$ ipython --no-banner

In [1]: import numpy as np

In [2]: np.set_printoptions(suppress=True, linewidth=120)

In [3]: F = np.load("arr.npy")

In [4]: F
Out[4]: 
array([[ 0.7,  0.2, -1.1,  1.3, -1.7],
       [ 1.5, -1.5, -0.2,  0.3, -0.9],
       [-2.4, -1.6,  0.6,  0.1,  0.6],
       [-0.1, -0.1, -1.7,  0.4,  0.6],
       [ 0.7,  0.8,  0.6,  0.1, -1.1],
       [ 0.8, -0.7,  1.4,  0.6,  0.3],
       [ 0.2, -0.2,  0.8,  0.7, -1.7],
       [ 0. , -0.3, -0.3, -0.4,  0.3],
       [ 1.3,  1. , -1.9,  0.5, -1.2],
       [ 1. , -1. ,  0.8,  1.7, -1.6],
       [-0.2, -0.1,  0.5,  1. ,  0.1],
       [-0.8,  1.5,  1. ,  1. ,  1.5],
       [-1.8,  0.2, -0.4, -0.3, -1.1],
       [-0.4, -1.2,  1.1, -1. ,  2.6],
       [ 2. ,  0.6, -0.6, -0.3,  0.9],
       [ 0.2, -1.6, -0.2,  0.4, -0.2],
       [ 1.1,  0.5, -0.6,  1. ,  0.2],
       [ 1.1,  1.2,  1.6, -0.5, -1.3],
       [-0.1,  0.7,  2.1,  0.1, -0.3],
       [-1.7,  1.7, -0.5,  0.7, -2.5],
       [11. ,  3. , -1. , -6. ,  7. ],
       [-1.1,  0.4,  0.4,  0.4, -0.1],
       [-0.2,  0.1, -0.8, -0.4,  0.9],
       [-0.1,  0.4,  0.3, -0.1, -0.5],
       [-0.9,  0.7, -1.6,  1.5,  0. ],
       [ 0.7, -0.7,  0.5, -0.7,  2.6],
       [ 0.5,  0.8,  0.1,  0.5,  0.1],
       [ 1. , -2.4, -0.1,  1.8,  1.1],
       [-0.9, -0.7, -1.7,  0.8,  0.8],
       [ 0.5,  1. ,  0. , -0.1, -1.7],
       [-0.6,  1. ,  0.2,  0.3,  0.9],
       [-0.2,  1. , -1. , -1.3, -0.4],
       [ 0.4, -0.2,  2.2, -2.7,  1.2],
       [ 0.7,  0.8,  0.1, -1. , -0.1],
       [ 1.1,  0.7, -2.2, -1.3, -0.8]])

In [5]: # row 20 is much longer than the rest

In [6]: z = F[:, 4] > np.median(F[:, 4])

In [7]: f = F[z].mean(axis=0) - F[~z].mean(axis=0)

In [8]: np.round((((F - F.mean(axis=0)) @ f > 0) == z).mean(), 2)
Out[8]: np.float64(0.91)

In [9]: np.argsort(-np.abs(f).round(6), kind="stable")
Out[9]: array([4, 0, 3, 1, 2])

In [10]: np.round(F.sum(axis=1), 2) + 0
Out[10]: 
array([-0.6, -0.8, -2.7, -0.9,  1.1,  2.4, -0.2, -0.7, -0.3,  0.9,  1.3,  4.2, -3.4,  1.1,  2.6, -1.4,  2.2,  2.1,
        2.5, -2.3, 14. ,  0. , -0.4,  0. , -0.3,  2.4,  2. ,  1.4, -1.7, -0.3,  1.8, -1.9,  0.9,  0.5, -2.5])

In [11]: np.abs(F).max()
Out[11]: np.float64(11.0)

In [12]: np.zeros(35, 5)
Traceback (most recent call last):
  Cell In[12], line 1
    np.zeros(35, 5)
TypeError: Cannot interpret '5' as a data type


In [13]: F[:, 5]
Traceback (most recent call last):
  Cell In[13], line 1
    F[:, 5]
IndexError: index 5 is out of bounds for axis 1 with size 5


In [14]: Xs = (F - F.mean(axis=0)) / F.std(axis=0)

In [15]: np.round(Xs.std(axis=0), 2)
Out[15]: array([1., 1., 1., 1., 1.])

In [16]: np.argwhere(np.abs(Xs) > 2)
Out[16]: 
array([[20,  0],
       [20,  1],
       [20,  3],
       [20,  4],
       [27,  1],
       [32,  2]])

In [17]: coef = np.linalg.lstsq(np.delete(Xs, 4, axis=1), Xs[:, 4])[0]

In [18]: coef.round(2)
Out[18]: array([ 0.36, -0.25,  0.01, -0.51])

In [19]: hat = F @ np.linalg.solve(F.T @ F, F.T)

In [20]: np.round(np.linalg.eigvalsh(hat), 2) + 0
Out[20]: 
array([0., 0., 0., 0., 0., 0., 0., 0., 0., 0., 0., 0., 0., 0., 0., 0., 0., 0., 0., 0., 0., 0., 0., 0., 0., 0., 0., 0.,
       0., 0., 1., 1., 1., 1., 1.])

In [21]: np.round(hat @ F[:, 4], 2) + 0
Out[21]: 
array([-1.7, -0.9,  0.6,  0.6, -1.1,  0.3, -1.7,  0.3, -1.2, -1.6,  0.1,  1.5, -1.1,  2.6,  0.9, -0.2,  0.2, -1.3,
       -0.3, -2.5,  7. , -0.1,  0.9, -0.5,  0. ,  2.6,  0.1,  1.1,  0.8, -1.7,  0.9, -0.4,  1.2, -0.1, -0.8])
